In [1]: import numpy as np

In [2]: from numpy import linalg as LA

In [3]: np.set_printoptions(precision=1, suppress=True, linewidth=160, sign=" ")

In [4]: def rd(a):
   ...:     return np.round(a, 1) + 0
   ...: 

In [5]: A = np.array([[1, -1, 1, -1], [1, 0, 0, 0], [1, 1, 1, 1]])

In [6]: # columns 1 and 3 are equal

In [7]: rd(LA.norm(A, axis=0))
Out[7]: array([ 1.7,  1.4,  1.4,  1.4])

In [8]: rd(LA.norm(A, axis=1))
Out[8]: array([ 2.,  1.,  2.])

In [9]: E = np.array([[4.0, 0.0, 3.0, 3.0, 0.0, 0.0, 3.0],
   ...:     [0.0, 4.0, 0.0, 0.0, 0.0, 3.0, 0.0],
   ...:     [3.0, 0.0, 4.0, 3.0, 0.0, 0.0, 3.0],
   ...:     [3.0, 0.0, 3.0, 4.0, 0.0, 0.0, 3.0],
   ...:     [0.0, 0.0, 0.0, 0.0, 4.0, 0.0, 0.0],
   ...:     [0.0, 3.0, 0.0, 0.0, 0.0, 4.0, 0.0],
   ...:     [3.0, 0.0, 3.0, 3.0, 0.0, 0.0, 4.0]])

In [10]: x0 = np.ones(7)

In [11]: for _ in range(5):
    ...:     x0 = E @ x0
    ...:     x0 /= LA.norm(x0)
    ...:     print(round(x0 @ E @ x0, 1))
    ...: 
12.1
12.7
12.9
13.0
13.0

In [12]: rd(LA.eigvalsh(E)[-1])
Out[12]: np.float64(13.0)

In [13]: rd(x0)
Out[13]: array([ 0.5,  0. ,  0.5,  0.5,  0. ,  0. ,  0.5])

In [14]: (E + E.T) / 2
Out[14]: 
array([[ 4.,  0.,  3.,  3.,  0.,  0.,  3.],
       [ 0.,  4.,  0.,  0.,  0.,  3.,  0.],
       [ 3.,  0.,  4.,  3.,  0.,  0.,  3.],
       [ 3.,  0.,  3.,  4.,  0.,  0.,  3.],
       [ 0.,  0.,  0.,  0.,  4.,  0.,  0.],
       [ 0.,  3.,  0.,  0.,  0.,  4.,  0.],
       [ 3.,  0.,  3.,  3.,  0.,  0.,  4.]])

In [15]: print(E @ E)
[[ 43.   0.  42.  42.   0.   0.  42.]
 [  0.  25.   0.   0.   0.  24.   0.]
 [ 42.   0.  43.  42.   0.   0.  42.]
 [ 42.   0.  42.  43.   0.   0.  42.]
 [  0.   0.   0.   0.  16.   0.   0.]
 [  0.  24.   0.   0.   0.  25.   0.]
 [ 42.   0.  42.  42.   0.   0.  43.]]

In [16]: r0, v = E[5], E[6]

In [17]: r0 @ r0
Out[17]: np.float64(25.0)

In [18]: pr = (r0 @ v) / (r0 @ r0) * r0

In [19]: print(pr)
[ 0.  0.  0.  0.  0.  0.  0.]

In [20]: (v - pr) @ r0
Out[20]: np.float64(0.0)

In [21]: rd(LA.det(E))
Out[21]: np.float64(364.0)

In [22]: print((LA.matrix_power((E != 0) + (E.T != 0) + np.eye(7), 7) > 0).astype(int))
[[ 1  0  1  1  0  0  1]
 [ 0  1  0  0  0  1  0]
 [ 1  0  1  1  0  0  1]
 [ 1  0  1  1  0  0  1]
 [ 0  0  0  0  1  0  0]
 [ 0  1  0  0  0  1  0]
 [ 1  0  1  1  0  0  1]]

In [23]: print(E @ E)
[[ 43.   0.  42.  42.   0.   0.  42.]
 [  0.  25.   0.   0.   0.  24.   0.]
 [ 42.   0.  43.  42.   0.   0.  42.]
 [ 42.   0.  42.  43.   0.   0.  42.]
 [  0.   0.   0.   0.  16.   0.   0.]
 [  0.  24.   0.   0.   0.  25.   0.]
 [ 42.   0.  42.  42.   0.   0.  43.]]

In [24]: rng = np.random.default_rng(8890)

In [25]: B = E + rng.integers(-2, 3, (7, 3)) @ rng.integers(-2, 3, (3, 7))

In [26]: B
Out[26]: 
array([[10.,  4., -1., -3., -2.,  8.,  3.],
       [-1.,  7., -3., -4., -1.,  9., -4.],
       [ 4., -2.,  6.,  6., -1., -4.,  7.],
       [-2.,  1.,  2.,  4., -4.,  2.,  1.],
       [ 3., -3.,  3.,  4.,  4., -6.,  6.],
       [ 0.,  3.,  0.,  2., -9.,  4.,  6.],
       [-1.,  0.,  3.,  3.,  2.,  0.,  0.]])

In [27]: print(np.abs(B - E).sum(axis=1))
[ 30.  22.  17.  15.  25.  17.  10.]

In [28]: B - E
Out[28]: 
array([[ 6.,  4., -4., -6., -2.,  8.,  0.],
       [-1.,  3., -3., -4., -1.,  6., -4.],
       [ 1., -2.,  2.,  3., -1., -4.,  4.],
       [-5.,  1., -1.,  0., -4.,  2., -2.],
       [ 3., -3.,  3.,  4.,  0., -6.,  6.],
       [ 0.,  0.,  0.,  2., -9.,  0.,  6.],
       [-4.,  0.,  0.,  0.,  2.,  0., -4.]])
